% python3 -q
>>> import numpy as np
>>> from numpy import linalg as LA
>>> np.set_printoptions(suppress=True, linewidth=200)
>>> W0 = np.load("m.npy")
>>> print(W0)
[[ 0.71  0.85 -0.9 ]
 [ 0.45  0.56  0.2 ]
 [ 0.11  0.13  0.39]
 [-0.85 -0.94  0.98]
 [ 0.09  0.06  0.91]
 [-0.43 -0.55  0.22]
 [-0.2  -0.22 -0.82]
 [ 0.42  0.49  0.9 ]
 [ 0.29  0.37  0.22]
 [-0.04 -0.14  0.98]
 [ 0.08  0.1   0.16]
 [-0.38 -0.46 -0.66]
 [ 0.15  0.18  0.45]
 [ 0.21  0.32 -0.86]
 [ 0.74  0.84  0.63]
 [ 0.   -0.06  0.91]
 [ 0.2   0.24  0.38]
 [-0.4  -0.52  0.29]
 [-0.38 -0.51  0.62]
 [ 0.58  0.69  0.74]
 [-0.33 -0.39 -0.79]
 [-0.17 -0.19 -0.72]
 [ 0.6   0.75 -0.85]
 [-0.69 -0.81  0.01]
 [ 0.2   0.27 -0.35]
 [-0.35 -0.4  -0.9 ]
 [-0.52 -0.62 -0.74]
 [-0.67 -0.8   0.69]
 [ 0.57  0.74 -0.96]
 [ 0.8   0.89  0.44]
 [-0.56 -0.66 -0.86]
 [ 0.61  0.75 -0.58]
 [ 0.    0.03 -0.64]]
>>> G = np.cov(W0, rowvar=False)
>>> print(G.round(2) + 0)
[[ 0.21  0.26  0.  ]
 [ 0.26  0.31 -0.02]
 [ 0.   -0.02  0.49]]
>>> print(G.shape)
(3, 3)
>>> print(np.median(W0, axis=0))
[0.08 0.06 0.2 ]
>>> print(round(np.corrcoef(W0[:, 0], W0[:, 1])[0, 1], 2))
1.0
>>> print(np.round(np.polyfit(W0[:, 0], W0[:, 1], 1), 2) + 0)
[1.19 0.  ]
>>> print(np.argwhere(np.triu(np.abs(np.corrcoef(W0.T)) > 0.8, 1)))
[[0 1]]
>>> left, s, VT = LA.svd(W0)
>>> print(s.round(2))
[4.1  3.92 0.12]
>>> B = left[:, :2] @ np.diag(s[:2]) @ VT[:2]
>>> print(LA.matrix_rank(B))
2
>>> print(LA.matrix_rank(W0, rtol=0.05))
2
>>> G = W0.T @ W0
>>> print((W0 @ W0.T).shape)
(33, 33)
>>> print(np.round(LA.eigvalsh(G)[::-1], 2))
[16.83 15.4   0.01]
>>> print(np.allclose(G, G.T))
True
>>> vec = np.array([3, 3, -2])
>>> y = W0 @ vec
>>> coef, lr = np.zeros(3), 1 / LA.norm(W0, 2) ** 2
>>> for i in range(200):
...     coef -= lr * W0.T @ (W0 @ coef - y)
...     if i % 50 == 0: print(i, round(LA.norm(W0 @ coef - y), 2))
... 
0 0.19
50 0.05
100 0.04
150 0.04
>>> print(np.round(LA.cond(W0), 2))
35.34
>>> J = np.load("data.npy")
>>> print(J)
[[ 2.99 -0.06  2.02]
 [ 2.99 -0.02  1.93]
 [ 2.93  0.03  1.98]
 [ 3.06 -0.12  2.02]
 [ 2.99 -0.03  1.99]
 [ 3.06  0.04  2.06]
 [ 2.95  0.03  2.03]
 [ 3.03  0.11  1.97]
 [ 3.02 -0.07  1.98]
 [ 2.89 -0.02  2.04]
 [ 3.06 -0.03  2.05]
 [ 3.03 -0.06  2.  ]
 [ 0.99  2.96  3.1 ]
 [ 1.07  2.91  2.96]
 [ 0.98  3.    2.98]
 [ 1.11  2.99  3.04]
 [ 1.06  3.03  2.93]
 [ 1.05  2.98  3.03]
 [ 0.96  2.97  2.96]
 [ 1.01  2.96  2.91]
 [ 1.03  2.97  3.07]
 [ 1.02  3.03  3.07]
 [ 0.98  2.95  3.01]
 [ 0.96  3.06  2.93]]
>>> O, V = LA.qr(J[:, :2])[0], LA.qr(J[:, 2:])[0]
>>> s = LA.svd(O.T @ V, compute_uv=False)
>>> print(np.round(np.degrees(np.arccos(s.clip(0, 1))), 2))
[1.51]
>>> B = np.c_[J[:, :1] @ np.array([[-2]]), np.array([4, 4, 2, 5, 3, 5, -4, 4, -3, -5, -2, -1, 3, 5, 1, -4, 1, -5, -5, 0, -2, -2, -1, -2])]
>>> print(B)
[[-5.98  4.  ]
 [-5.98  4.  ]
 [-5.86  2.  ]
 [-6.12  5.  ]
 [-5.98  3.  ]
 [-6.12  5.  ]
 [-5.9  -4.  ]
 [-6.06  4.  ]
 [-6.04 -3.  ]
 [-5.78 -5.  ]
 [-6.12 -2.  ]
 [-6.06 -1.  ]
 [-1.98  3.  ]
 [-2.14  5.  ]
 [-1.96  1.  ]
 [-2.22 -4.  ]
 [-2.12  1.  ]
 [-2.1  -5.  ]
 [-1.92 -5.  ]
 [-2.02  0.  ]
 [-2.06 -2.  ]
 [-2.04 -2.  ]
 [-1.96 -1.  ]
 [-1.92 -2.  ]]
>>> print(LA.matrix_rank(np.c_[J, B]))
4
>>> print(np.round(LA.lstsq(J, B[:, 0])[0], 2) + 0)
[-2.  0.  0.]
>>> print(np.round(LA.norm(B - J @ LA.lstsq(J, B)[0], axis=0), 2) + 0)
[ 0.   15.65]
>>> print(np.round(LA.norm(LA.qr(J)[0].T @ B, axis=0) ** 2 / ((B ** 2).sum(axis=0) + 1e-12), 2))
[1.   0.13]
>>> print(np.round(np.abs(LA.svd(J)[2][-1]), 2))
[0.47 0.54 0.7 ]
>>> print(np.argsort(-LA.norm(J, axis=0).round(6), kind="stable")[:3])
[2 0 1]
>>> print(np.round(LA.norm(J, 2) / LA.norm(J), 2))
0.89
>>> print(LA.cond(J) > 100)
False
>>> print(LA.matrix_rank(J, rtol=0.1))
2
>>> feats = np.loadtxt("sample3.csv", delimiter=",")
>>> print(feats)
[[ 0. -1. -3.  2.]
 [-1. -6. -2.  1.]
 [-3. -2. -6. -4.]
 [ 2.  1. -4. -2.]]
>>> rng = np.random.default_rng(857701)
>>> z = rng.permutation(4)
>>> B = feats[:, z] * rng.choice([-1, 1], 4)
>>> print(B)
[[-1. -2.  3.  0.]
 [-6. -1.  2. -1.]
 [-2.  4.  6. -3.]
 [ 1.  2.  4.  2.]]
>>> left, _, VT = LA.svd(feats.T @ B)
>>> print(np.round(left @ VT, 2) + 0)
[[ 0.  0.  0.  1.]
 [ 1.  0.  0.  0.]
 [ 0.  0. -1.  0.]
 [ 0. -1.  0.  0.]]
>>> evals, V = LA.eig(feats)
>>> print(np.round(np.sort(LA.eigvals(LA.inv(feats))), 2))
[-0.5  -0.16 -0.11  0.27]
>>> B = LA.inv(feats)
>>> print(np.allclose(B, feats.T))
False
>>> print(round(LA.slogdet(feats)[0], 2))
-1.0
>>> print(round(float(LA.cond(feats)), 2))
4.76
>>> print(np.round(LA.det(feats) * B, 2))
[[  54.  -56.   77. -128.]
 [ -56.   90.  -16.   21.]
 [  77.  -16.   22.   25.]
 [-128.   21.   25.   48.]]
>>> print((np.abs(B) > 1e-9).astype(int))
[[1 1 1 1]
 [1 1 1 1]
 [1 1 1 1]
 [1 1 1 1]]
>>> def softmax(z):
...     e = np.exp(z - z.max(axis=-1, keepdims=True))
...     return e / e.sum(axis=-1, keepdims=True)
... 
>>> print(np.round(softmax(feats[1]), 2) + 0)
[0.11 0.   0.04 0.84]
>>> print(np.round(softmax(feats).sum(axis=1), 2))
[1. 1. 1. 1.]
>>> att = feats @ feats.T / np.sqrt(4)
>>> print(np.round(softmax(att)[1] @ feats, 2))
[-1. -6. -2.  1.]
>>> print(np.round(softmax(att + np.triu(np.full(att.shape, -np.inf), 1)), 2) + 0)
[[1.   0.   0.   0.  ]
 [0.   1.   0.   0.  ]
 [0.   0.   1.   0.  ]
 [0.   0.   0.38 0.62]]
>>> print(softmax(att).round(6).argmax(axis=1))
[0 1 2 3]
>>> evals, V = LA.eigh(feats)
>>> print(np.round(V.T @ V, 2) + 0)
[[1. 0. 0. 0.]
 [0. 1. 0. 0.]
 [0. 0. 1. 0.]
 [0. 0. 0. 1.]]
>>> print((evals > 1e-8).sum(), (evals < -1e-8).sum())
1 3
>>> print(np.round(LA.eigvalsh(feats @ feats), 2))
[ 3.98 13.53 38.25 90.25]
>>> print(evals.round(2))
[-9.5  -6.18 -1.99  3.68]
>>> print(np.round(LA.eigvalsh(feats + 3 * np.eye(4)), 2))
[-6.5  -3.18  1.01  6.68]
>>> print(np.round(np.abs(V[:, -1]), 2))
[0.67 0.09 0.46 0.58]
>>> A = np.load("dump.npy")
>>> print(A)
[[ 1.28 -3.    1.72  1.    4.72 -5.16 -7.16]
 [ 1.42 -3.    1.58  1.    4.58 -4.73 -6.73]
 [ 3.52 -3.   -0.52  1.    2.48  1.57 -0.43]
 [ 3.58 -3.   -0.58  1.    2.42  1.73 -0.27]
 [ 3.17 -3.   -0.17  1.    2.83  0.52 -1.48]
 [ 3.13 -3.   -0.13  1.    2.87  0.38 -1.62]
 [ 2.26 -3.    0.74  1.    3.74 -2.22 -4.22]
 [ 3.28 -3.   -0.28  1.    2.72  0.85 -1.15]
 [ 2.43 -3.    0.57  1.    3.57 -1.71 -3.71]
 [ 4.14 -3.   -1.14  1.    1.86  3.41  1.41]
 [ 4.85 -3.   -1.85  1.    1.15  5.56  3.56]
 [ 3.13 -3.   -0.13  1.    2.87  0.4  -1.6 ]
 [ 3.84 -3.   -0.84  1.    2.16  2.52  0.52]
 [ 1.16 -3.    1.84  1.    4.84 -5.53 -7.53]
 [ 4.07 -3.   -1.07  1.    1.93  3.22  1.22]
 [ 1.36 -3.    1.64  1.    4.64 -4.92 -6.92]
 [ 4.22 -3.   -1.22  1.    1.78  3.67  1.67]]
>>> B = A + rng.integers(-2, 3, (17, 3)) @ rng.integers(-2, 3, (3, 7))
>>> print(B.round(2))
[[ -0.72  -4.     4.72   4.     2.72  -9.16 -10.16]
 [  2.42  -4.     3.58   2.     6.58  -6.73  -8.73]
 [  1.52  -7.     1.48   5.     6.48   5.57   1.57]
 [ -0.42  -8.     2.42   7.     5.42   5.73   1.73]
 [ -0.83 -11.     7.83  11.     8.83   0.52  -3.48]
 [  5.13  -5.     1.87   2.     7.87   0.38  -2.62]
 [  1.26  -8.     6.74   7.     8.74  -4.22  -7.22]
 [ -2.72  -3.    -2.28   3.    -3.28   4.85   2.85]
 [  6.43  -1.     0.57  -2.     4.57  -5.71  -6.71]
 [ -2.86  -8.     0.86   8.     1.86   9.41   5.41]
 [  4.85   3.    -7.85  -5.    -6.85   5.56   5.56]
 [  0.13  -9.     6.87   9.     6.87  -1.6   -4.6 ]
 [ -0.16  -5.    -0.84   4.     1.16   6.52   3.52]
 [ -5.84  -8.     3.84   8.     4.84   0.47  -3.53]
 [  4.07  -3.    -1.07   1.     1.93   3.22   1.22]
 [  0.36  -5.     2.64   3.     6.64  -2.92  -5.92]
 [  1.22  -9.     5.78   9.     5.78   1.67  -1.33]]
>>> print(np.abs(B - A).sum(axis=1))
[18. 11. 22. 27. 38. 13. 28. 24. 17. 31. 28. 33. 17. 31.  0. 11. 33.]
>>> F = np.load("block10.npy")
>>> print(F)
[[-1  3  0  0]
 [ 2 -3 -1  3]
 [-7 12  3 -9]]
>>> left, s, VT = LA.svd(F)
>>> print(s.round(2) + 0)
[17.67  1.96  0.  ]
>>> B = left[:, :2] @ np.diag(s[:2]) @ VT[:2]
>>> print(LA.matrix_rank(F, rtol=0.05))
2
>>> print(np.round(LA.norm(F - B, 2), 2), round(float(s[2]), 2))
0.0 0.0
>>> print(round(np.abs(F - B).max(), 2))
0.0
>>> print(LA.matrix_rank(B))
2
>>> M = np.array([[1.0, 0.9, 0.81, 0.73, 0.66, 0.59, 0.53, 0.48],
...     [0.9, 1.0, 0.9, 0.81, 0.73, 0.66, 0.59, 0.53],
...     [0.81, 0.9, 1.0, 0.9, 0.81, 0.73, 0.66, 0.59],
...     [0.73, 0.81, 0.9, 1.0, 0.9, 0.81, 0.73, 0.66],
...     [0.66, 0.73, 0.81, 0.9, 1.0, 0.9, 0.81, 0.73],
...     [0.59, 0.66, 0.73, 0.81, 0.9, 1.0, 0.9, 0.81],
...     [0.53, 0.59, 0.66, 0.73, 0.81, 0.9, 1.0, 0.9],
...     [0.48, 0.53, 0.59, 0.66, 0.73, 0.81, 0.9, 1.0]])
>>> left, s, VT = LA.svd(M, full_matrices=False)
>>> print(np.abs(left[:, 0]).round(6).argmax())
3
>>> print(np.round(np.cumsum(s ** 2) / np.sum(s ** 2), 2))
[0.97 1.   1.   1.   1.   1.   1.   1.  ]
>>> print(np.round(np.abs(VT[0]), 2))
[0.32 0.35 0.37 0.37 0.37 0.37 0.35 0.32]
>>> print(round(np.sqrt((s ** 2).sum()), 2), np.round(LA.norm(M), 2))
6.3 6.3
>>> B = F / LA.norm(F, axis=1, keepdims=True)
>>> G = B @ B.T
>>> print(G.round(2))
[[ 1.   -0.73  0.81]
 [-0.73  1.   -0.99]
 [ 0.81 -0.99  1.  ]]
>>> print(G[0].round(2))
[ 1.   -0.73  0.81]
>>> print(np.round(LA.norm(B, axis=1), 2))
[1. 1. 1.]
>>> O, Rm = LA.qr(M)
>>> print(np.round(np.abs(np.diag(Rm)), 2))
[2.07 0.18 0.18 0.18 0.18 0.17 0.16 0.14]
>>> print(np.trace(O @ O.T))
8.0
>>> print(O.round(2) + 0)
[[-0.48  0.88  0.    0.    0.   -0.02  0.02 -0.02]
 [-0.43 -0.24  0.87  0.    0.    0.01 -0.04  0.  ]
 [-0.39 -0.22 -0.25  0.86  0.    0.01  0.02  0.04]
 [-0.35 -0.19 -0.23 -0.28  0.84  0.01  0.01 -0.03]
 [-0.32 -0.16 -0.21 -0.25 -0.32  0.81 -0.01  0.  ]
 [-0.28 -0.18 -0.15 -0.23 -0.29 -0.36  0.77  0.  ]
 [-0.26 -0.15 -0.19 -0.17 -0.26 -0.33 -0.47 -0.67]
 [-0.23 -0.11 -0.17 -0.2  -0.2  -0.3  -0.43  0.74]]
>>> print(np.unique(A.round(6), axis=0).shape)
(17, 7)
>>> print(LA.lstsq(A[:-1].T, A[-1])[2])
3
>>> print(np.allclose(A[:-1].T @ LA.lstsq(A[:-1].T, A[-1])[0], A[-1]))
True
>>> print(np.abs(np.diag(LA.qr(A)[1])) > 1e-9)
[ True  True False False False  True False]
>>> theta = np.radians(90)
>>> Rm = np.eye(8)
>>> Rm[0, 0] = Rm[6, 6] = np.cos(theta)
>>> Rm[0, 6], Rm[6, 0] = -np.sin(theta), np.sin(theta)
>>> print(Rm.round(2) + 0)
[[ 0.  0.  0.  0.  0.  0. -1.  0.]
 [ 0.  1.  0.  0.  0.  0.  0.  0.]
 [ 0.  0.  1.  0.  0.  0.  0.  0.]
 [ 0.  0.  0.  1.  0.  0.  0.  0.]
 [ 0.  0.  0.  0.  1.  0.  0.  0.]
 [ 0.  0.  0.  0.  0.  1.  0.  0.]
 [ 1.  0.  0.  0.  0.  0.  0.  0.]
 [ 0.  0.  0.  0.  0.  0.  0.  1.]]
>>> B = M @ Rm.T
>>> print(np.abs(B - M).max(axis=0))
[1.53 0.   0.   0.   0.   0.   0.47 0.  ]
>>> print(np.allclose(M @ M.T, B @ B.T))
True
>>> print(B.round(2))
[[-0.53  0.9   0.81  0.73  0.66  0.59  1.    0.48]
 [-0.59  1.    0.9   0.81  0.73  0.66  0.9   0.53]
 [-0.66  0.9   1.    0.9   0.81  0.73  0.81  0.59]
 [-0.73  0.81  0.9   1.    0.9   0.81  0.73  0.66]
 [-0.81  0.73  0.81  0.9   1.    0.9   0.66  0.73]
 [-0.9   0.66  0.73  0.81  0.9   1.    0.59  0.81]
 [-1.    0.59  0.66  0.73  0.81  0.9   0.53  0.9 ]
 [-0.9   0.53  0.59  0.66  0.73  0.81  0.48  1.  ]]
>>> print(np.round(LA.svd(M, compute_uv=False), 2), np.round(LA.svd(B, compute_uv=False), 2))
[6.21 1.01 0.32 0.16 0.11 0.07 0.06 0.06] [6.21 1.01 0.32 0.16 0.11 0.07 0.06 0.06]
>>> X = np.array([[0.49, 1.1, -0.6, -0.62],
...     [1.5, 0.1, 1.1, -0.5],
...     [0.5, 1.1, -0.6, -0.6],
...     [-0.2, 0.9, -2.3, 0.6],
...     [-0.5, 0.1, -1.1, -0.3],
...     [-0.4, 0.7, 0.5, -1.9],
...     [1.3, -0.3, 0.0, -1.0],
...     [-0.4, 2.4, -0.2, 0.8]])
>>> B = np.c_[X[:, :2] @ np.array([[2, -3], [4, -6]]), np.array([-2, 2, 2, -4, -2, 5, -5, 5])]
>>> print(B.round(2))
[[  5.38  -8.07  -2.  ]
 [  3.4   -5.1    2.  ]
 [  5.4   -8.1    2.  ]
 [  3.2   -4.8   -4.  ]
 [ -0.6    0.9   -2.  ]
 [  2.    -3.     5.  ]
 [  1.4   -2.1   -5.  ]
 [  8.8  -13.2    5.  ]]
>>> print(LA.matrix_rank(B))
2
>>> vec = np.array([3, -2, 2, 3])
>>> y = X @ vec
>>> print(np.round(LA.solve(X.T @ X, X.T @ y), 2))
[ 3. -2.  2.  3.]
>>> print(y.round(2))
[-3.79  5.   -3.7  -5.2  -4.8  -7.3   1.5  -4.  ]
>>> y = y + 0.05 * rng.normal(size=8)
>>> print(y.round(2))
[-3.81  5.02 -3.74 -5.13 -4.8  -7.29  1.48 -3.92]
>>> coef, *_ = LA.lstsq(X, y)
>>> print([round(float(LA.norm(LA.solve(X.T @ X + lam * np.eye(4), X.T @ y))), 2) for lam in (0, 1, 10, 100)])
[5.1, 4.26, 1.99, 0.36]
>>> print(round(LA.norm(y - X @ coef), 2))
0.08
>>> print(np.round(LA.svd(X, compute_uv=False), 2))
[3.69 2.9  2.14 1.86]
>>> print(np.round(np.diff(X, axis=0), 2))
[[ 1.01 -1.    1.7   0.12]
 [-1.    1.   -1.7  -0.1 ]
 [-0.7  -0.2  -1.7   1.2 ]
 [-0.3  -0.8   1.2  -0.9 ]
 [ 0.1   0.6   1.6  -1.6 ]
 [ 1.7  -1.   -0.5   0.9 ]
 [-1.7   2.7  -0.2   1.8 ]]
>>> print(np.round(X.sum(axis=0), 2))
[ 2.29  6.1  -3.2  -3.52]
>>> print(round(float(LA.norm(X)), 2))
5.48
>>> m1 = np.load("test19.npy")
>>> print(m1)
[[ 4  0  0  0  0]
 [ 5  7  0  0  0]
 [-7 -2 -6  0  0]
 [ 3  4  7 -3  0]
 [-3 -1  3 -5 -4]]
>>> print(m1 @ m1)
[[ 16   0   0   0   0]
 [ 55  49   0   0   0]
 [  4  -2  36   0   0]
 [-26   2 -63   9   0]
 [-41 -29 -65  35  16]]
>>> print(np.round(np.abs(LA.eigvals(m1)).max(), 2))
7.0
>>> print(np.allclose(m1 @ m1.T, m1.T @ m1))
False
>>> print(round(LA.det(m1), 2))
-2016.0
>>> print(m1 @ m1)
[[ 16   0   0   0   0]
 [ 55  49   0   0   0]
 [  4  -2  36   0   0]
 [-26   2 -63   9   0]
 [-41 -29 -65  35  16]]
>>> print(LA.matrix_power(m1, 2))
[[ 16   0   0   0   0]
 [ 55  49   0   0   0]
 [  4  -2  36   0   0]
 [-26   2 -63   9   0]
 [-41 -29 -65  35  16]]
>>> print(np.allclose(m1, m1.T))
False
